$ ipython --no-banner

In [1]: import numpy as np

In [2]: np.set_printoptions(suppress=True, linewidth=120)

In [3]: data = np.load("out16.npy")

In [4]: data
Out[4]: 
array([[-16.9,  -4.2,  -9.9],
       [-13.2,  -8.5, -12.4],
       [  5.6,  13.5, -13.6],
       [ -6.3, -17.5,  -7.5],
       [  4.4,  10.7,  16.3],
       [  3.3, -18.6,   6.5],
       [-11.2,  -0.2,  16.6],
       [ 19.4,  -4.8,  -0.6],
       [-15.3,  12.6,   2.7],
       [ 13.1, -15.1,  -0.9]])

In [5]: lab = data[:, 2] > np.median(data[:, 2])

In [6]: f = data[lab].mean(axis=0) - data[~lab].mean(axis=0)

In [7]: f.round(1)
Out[7]: array([ 3.7,  6.3, 17.2])

In [8]: ((data - data.mean(axis=0)) @ f > 0).astype(int)
Out[8]: array([0, 0, 0, 0, 1, 1, 1, 1, 1, 0])

In [9]: feats = np.load("m.npy")

In [10]: feats
Out[10]: 
array([[ 0,  0,  0,  0],
       [ 0,  2,  1,  0],
       [-1,  0,  0,  0]])

In [11]: # rank 2

In [12]: Y = np.array([[0, 0, -3], [3, 1, -3], [0, -2, 2], [-1, -1, -1]])

In [13]: np.vstack([feats, Y.T]).shape
Out[13]: (6, 4)

In [14]: np.linalg.matrix_rank(np.vstack([feats, Y.T]))
Out[14]: np.int64(4)

In [15]: np.einsum("ij->j", feats)
Out[15]: array([-1,  2,  1,  0])

In [16]: Y = np.array([[2, 5], [1, 4]])

In [17]: cent = np.kron(Y, feats)

In [18]: cent
Out[18]: 
array([[ 0,  0,  0,  0,  0,  0,  0,  0],
       [ 0,  4,  2,  0,  0, 10,  5,  0],
       [-2,  0,  0,  0, -5,  0,  0,  0],
       [ 0,  0,  0,  0,  0,  0,  0,  0],
       [ 0,  2,  1,  0,  0,  8,  4,  0],
       [-1,  0,  0,  0, -4,  0,  0,  0]])

In [19]: np.round(np.linalg.norm(cent, 2), 1), np.round(np.linalg.norm(Y, 2) * np.linalg.norm(feats, 2), 1)
Out[19]: (np.float64(15.1), np.float64(15.1))

In [20]: np.linalg.matrix_rank(feats, rtol=0.1)
Out[20]: np.int64(2)

In [21]: [round(float(x), 1) for x in np.linalg.svd(feats, compute_uv=False)[:3]]
Out[21]: [2.2, 1.0, 0.0]

In [22]: np.linalg.cond(feats) > 100
Out[22]: np.True_

In [23]: np.round(data.mean(axis=0), 1)
Out[23]: array([-1.7, -3.2, -0.3])

In [24]: data.shape
Out[24]: (10, 3)

In [25]: np.round(data.sum(axis=1), 1) + 0
Out[25]: array([-31. , -34.1,   5.5, -31.3,  31.4,  -8.8,   5.2,  14. ,   0. ,  -2.9])

In [26]: np.linalg.matrix_rank(data)
Out[26]: np.int64(3)

In [27]: np.abs(data).max()
Out[27]: np.float64(19.4)

In [28]: np.round(data.sum(axis=0), 1)
Out[28]: array([-17.1, -32.1,  -2.8])

In [29]: round(float(np.linalg.norm(data)), 1)
Out[29]: 63.3

In [30]: ang = np.radians(180)

In [31]: R = np.eye(4)

In [32]: R[2, 2] = R[0, 0] = np.cos(ang)

In [33]: R[2, 0], R[0, 2] = -np.sin(ang), np.sin(ang)

In [34]: R.round(1) + 0
Out[34]: 
array([[-1.,  0.,  0.,  0.],
       [ 0.,  1.,  0.,  0.],
       [ 0.,  0., -1.,  0.],
       [ 0.,  0.,  0.,  1.]])

In [35]: Y = feats @ R.T

In [36]: np.round(np.linalg.det(R), 1), np.trace(R)
Out[36]: (np.float64(1.0), np.float64(0.0))

In [37]: np.round(np.linalg.svd(feats, compute_uv=False), 1), np.round(np.linalg.svd(Y, compute_uv=False), 1)
Out[37]: (array([2.2, 1. , 0. ]), array([2.2, 1. , 0. ]))

In [38]: M, _ = np.linalg.qr(np.array([[-1.1, 0.5, 1.1], [1.0, -1.7, -0.6], [-0.5, 0.2, 0.7]]))

In [39]: M.round(1) + 0
Out[39]: 
array([[-0.7, -0.6, -0.4],
       [ 0.6, -0.8,  0. ],
       [-0.3, -0.3,  0.9]])

In [40]: round(float(np.linalg.norm(M[0], 1)), 1), round(float(np.linalg.norm(M[0], np.inf)), 1)
Out[40]: (1.7, 0.7)

In [41]: round(np.linalg.norm(M[0] - M[1]), 1)
Out[41]: np.float64(1.4)

In [42]: round(float(np.linalg.norm(M, "nuc")), 1)
Out[42]: 3.0

In [43]: round(float(np.linalg.norm(M, 2)), 1)
Out[43]: 1.0

In [44]: vec = np.array([2, 0, 0])

In [45]: target = M @ vec

In [46]: target.round(1)
Out[46]: array([-1.4,  1.3, -0.6])

In [47]: np.round(np.linalg.solve(M, 4 * target), 1) + 0
Out[47]: array([8., 0., 0.])

In [48]: np.round(np.linalg.solve(M, target + M[:, 0]), 1) + 0
Out[48]: array([3., 0., 0.])

In [49]: np.round(np.linalg.solve(M, target), 1) + 0
Out[49]: array([2., 0., 0.])

In [50]: rng = np.random.default_rng(3290)

In [51]: lab = rng.permutation(3)

In [52]: Y = M[:, lab] * rng.choice([-1, 1], 3)

In [53]: Y.round(1) + 0
Out[53]: 
array([[ 0.6,  0.4, -0.7],
       [ 0.8,  0. ,  0.6],
       [ 0.3, -0.9, -0.3]])

In [54]: Uu, _, VT = np.linalg.svd(M.T @ Y)

In [55]: lab
Out[55]: array([1, 2, 0])

In [56]: vec = np.array([0, -2, 6])

In [57]: target = M @ vec

In [58]: b, lr = np.zeros(3), 1 / np.linalg.norm(M, 2) ** 2

In [59]: for i in range(6):
    ...:     b -= lr * M.T @ (M @ b - target)
    ...:     if i % 1 == 0: print(i, round(np.linalg.norm(M @ b - target), 1))
    ...: 
0 0.0
1 0.0
2 0.0
3 0.0
4 0.0
5 0.0

In [60]: b.round(1) + 0
Out[60]: array([ 0., -2.,  6.])

In [61]: A = np.load("test2.npy")

In [62]: A
Out[62]: 
array([[ 32,   0,   0,   1,   3,   0],
       [  3,  11,   2,   1,   1,   2],
       [  2,   3,  33,   3,   2,   0],
       [  0,   1,   1, -18,   2,   3],
       [  2,   0,   1,   3,  12,   2],
       [  2,   2,   3,   2,   3,  -7]])

In [63]: f = np.array([-4, 2, -1])

In [64]: Y = M + np.outer(f, np.eye(3)[2])

In [65]: np.linalg.matrix_rank(np.linalg.inv(Y) - np.linalg.inv(M), tol=1e-8)
Out[65]: np.int64(1)

In [66]: round(np.linalg.det(Y) / np.linalg.det(M), 1), np.round(1 + np.linalg.solve(M, f)[2], 1)
Out[66]: (np.float64(1.8), np.float64(1.8))

In [67]: mat = np.load("arr.npy")

In [68]: mat
Out[68]: 
array([[1, 0, 0],
       [2, 1, 0],
       [7, 9, 1]])

In [69]: # triangular: eigenvalues sit on the diagonal

In [70]: O, V = np.linalg.qr(mat[:, :1])[0], np.linalg.qr(mat[:, 1:])[0]

In [71]: s = np.linalg.svd(O.T @ V, compute_uv=False)

In [72]: s.round(1)
Out[72]: array([1.])

In [73]: (s > 0.9).sum()
Out[73]: np.int64(1)

In [74]: round(np.linalg.norm(O @ O.T - V @ V.T, 2), 1)
Out[74]: np.float64(1.0)

In [75]: np.round(np.degrees(np.arccos(s.clip(0, 1))), 1)
Out[75]: array([7.8])

In [76]: np.linalg.matrix_rank(mat - mat[0, 0] * np.eye(3))
Out[76]: np.int64(2)

In [77]: np.round(np.sort(np.linalg.eigvals(mat)), 1)
Out[77]: array([1., 1., 1.])

In [78]: F = np.load("x.npy")

In [79]: F
Out[79]: 
array([[-1.,  1.,  1.,  1.],
       [ 1., -1.,  1.,  1.],
       [ 1.,  1., -1.,  1.],
       [ 1.,  1.,  1., -1.]])

In [80]: # symmetric

In [81]: np.allclose(F @ F.T, F.T @ F)
Out[81]: True

In [82]: np.sort(np.abs(np.fft.fft(F[0]))), np.round(np.sort(np.linalg.svd(F, compute_uv=False)), 1)
Out[82]: (array([2., 2., 2., 2.]), array([2., 2., 2., 2.]))

In [83]: (F @ F)[0]
Out[83]: array([4., 0., 0., 0.])

In [84]: J = np.load("w.npy")

In [85]: J
Out[85]: 
array([[-0.2,  0.4,  0.8, -0.5, -0.1],
       [ 1.1,  1.9, -1. , -0.2, -0.2],
       [-0.8,  2. , -0.1,  0.8, -0.4]])

In [86]: round(float(np.linalg.norm(J[2], 1)), 1), round(np.linalg.norm(J[2], np.inf), 1)
Out[86]: (4.1, np.float64(2.0))

In [87]: round(np.linalg.norm(J) ** 2 / np.linalg.norm(J, 2) ** 2, 1)
Out[87]: np.float64(1.4)

In [88]: np.round(np.linalg.norm(J, 1), 1), np.round(np.linalg.norm(J, np.inf), 1)
Out[88]: (np.float64(4.3), np.float64(4.4))

In [89]: np.round(np.linalg.norm(J, axis=0), 1)
Out[89]: array([1.4, 2.8, 1.3, 1. , 0.5])

In [90]: np.round(np.linalg.norm(J, axis=1), 1)
Out[90]: array([1. , 2.4, 2.3])

In [91]: np.round(np.linalg.norm(J[2] - J[1]), 1)
Out[91]: np.float64(2.3)

In [92]: def softmax(z):
    ...:     e = np.exp(z - z.max(axis=-1, keepdims=True))
    ...:     return e / e.sum(axis=-1, keepdims=True)
    ...: 

In [93]: np.round(softmax(J[2]), 1) + 0
Out[93]: array([0. , 0.6, 0.1, 0.2, 0.1])

In [94]: np.round(softmax(J[2] + -3), 1) + 0
Out[94]: array([0. , 0.6, 0.1, 0.2, 0.1])

In [95]: np.round(softmax(J).sum(axis=1), 1)
Out[95]: array([1., 1., 1.])

In [96]: S = J @ J.T / np.sqrt(5)

In [97]: softmax(S).round(6).argmax(axis=1)
Out[97]: array([0, 1, 2])

In [98]: np.round(softmax(S)[2] @ J, 1)
Out[98]: array([-0.3,  1.9, -0.2,  0.5, -0.3])

In [99]: Y = np.array([[-1, -1, -1], [2, -2, 2]])

In [100]: cent = np.kron(Y, mat)

In [101]: round(float(np.linalg.norm(cent, 2)), 1), np.round(np.linalg.norm(Y, 2) * np.linalg.norm(mat, 2), 1)
Out[101]: (41.0, np.float64(41.0))

In [102]: np.linalg.matrix_rank(cent)
Out[102]: np.int64(6)

In [103]: X = np.loadtxt("block10.csv", delimiter=",")

In [104]: X
Out[104]: 
array([[-4.4,  2.1, -1.2, -0.2],
       [ 0.5,  2.5, -2.3, -3.6],
       [-3.4,  2.8, -2.3, -0.7],
       [ 1.2, -4.2, -2.4, -0.1],
       [-4.6,  1.4, -1.4,  0.1],
       [-2.4, -1.1, -3.5, -2.5],
       [-4.8, -0.9,  0.6,  0.9],
       [-1.4,  4.1, -1.7,  1.8],
       [-3.4,  2.6, -2.4,  1.1],
       [ 3.5, -1.5, -1.3, -3. ]])

In [105]: D = np.linalg.norm(X[:, None] - X[None], axis=-1)

In [106]: D[8].round(1)
Out[106]: array([2.1, 6.1, 1.8, 8.3, 2.2, 5.4, 4.8, 2.7, 0. , 9.1])

In [107]: np.round(np.linalg.norm(X - X.mean(axis=0), axis=1), 1)
Out[107]: array([2.9, 4.2, 2.6, 5.9, 2.9, 3.2, 4.4, 4.1, 3. , 6.4])

In [108]: np.unravel_index(D.round(6).argmax(), D.shape)
Out[108]: (np.int64(6), np.int64(9))

In [109]: np.linalg.matrix_rank(D ** 2)
Out[109]: np.int64(6)

In [110]: vec = np.array([-2, -1, 0, -1])

In [111]: target = X @ vec

In [112]: np.round(np.linalg.lstsq(X, target)[0], 1) + 0
Out[112]: array([-2., -1.,  0., -1.])

In [113]: target = target + 0.1 * rng.normal(size=10)

In [114]: target.round(1)
Out[114]: array([ 7. , -0.1,  4.6,  1.9,  7.6,  8.5,  9.6, -3.1,  3.1, -2.3])

In [115]: b, *_ = np.linalg.lstsq(X, target)

In [116]: np.round(np.linalg.norm(target - X @ b), 1)
Out[116]: np.float64(0.3)

In [117]: b.round(1) + 0
Out[117]: array([-2., -1.,  0., -1.])

In [118]: np.round(X.T @ (target - X @ b), 1) + 0
Out[118]: array([0., 0., 0., 0.])
